$ ipython --no-banner

In [1]: import numpy as np

In [2]: np.set_printoptions(precision=3, suppress=True, linewidth=200)

In [3]: tidy = lambda a: np.round(a, 3) + 0

In [4]: A = np.load("dump.npy")

In [5]: print(A)
[[ -0.975   4.02   -5.014]
 [  2.994   3.988  -0.961]
 [ -1.016  17.99  -18.98 ]
 [  4.992 -17.982  22.982]]

In [6]: def softmax(z):
   ...:     e = np.exp(z - z.max(axis=-1, keepdims=True))
   ...:     return e / e.sum(axis=-1, keepdims=True)
   ...: 

In [7]: print(tidy(softmax(A).sum(axis=1)))
[1. 1. 1. 1.]

In [8]: S = A @ A.T / np.sqrt(3)

In [9]: print(tidy(softmax(S)))
[[0. 0. 1. 0.]
 [0. 0. 1. 0.]
 [0. 0. 1. 0.]
 [0. 0. 0. 1.]]

In [10]: print(tidy(softmax(S + np.triu(np.full(S.shape, -np.inf), 1))))
[[1.    0.    0.    0.   ]
 [0.011 0.989 0.    0.   ]
 [0.    0.    1.    0.   ]
 [0.    0.    0.    1.   ]]

In [11]: print(tidy(softmax(S)[1] @ A))
[ -1.016  17.99  -18.98 ]

In [12]: left, sigma, VT = np.linalg.svd(A)

In [13]: print(tidy(sigma))
[40.03   5.196  0.01 ]

In [14]: print(np.argmax(sigma[:-1] / (sigma[1:] + 1e-6)) + 1)
2

In [15]: other = left[:, :2] @ np.diag(sigma[:2]) @ VT[:2]

In [16]: print(np.linalg.matrix_rank(other))
2

In [17]: print(tidy(np.abs(A - other).max()))
0.006

In [18]: print(np.linalg.matrix_rank(A, rtol=0.05))
2

In [19]: m1 = np.abs(np.array([[2, 1, 1], [1, 2, 1], [1, 2, 3]])) + np.eye(3)

In [20]: m1 = m1 / m1.sum(axis=1, keepdims=True)

In [21]: print(tidy(m1))
[[0.6   0.2   0.2  ]
 [0.2   0.6   0.2  ]
 [0.143 0.286 0.571]]

In [22]: cov = m1.T @ m1

In [23]: print(tidy(np.linalg.eigvalsh(cov)[::-1]))
[1.004 0.186 0.118]

In [24]: print(tidy(np.linalg.svd(m1, compute_uv=False) ** 2))
[1.004 0.186 0.118]

In [25]: print(np.linalg.matrix_rank(cov))
3

In [26]: print(tidy(np.trace(cov)), tidy((m1 ** 2).sum()))
1.309 1.309

In [27]: print(np.allclose(cov, cov.T))
True

In [28]: print((m1 @ m1.T).shape)
(3, 3)
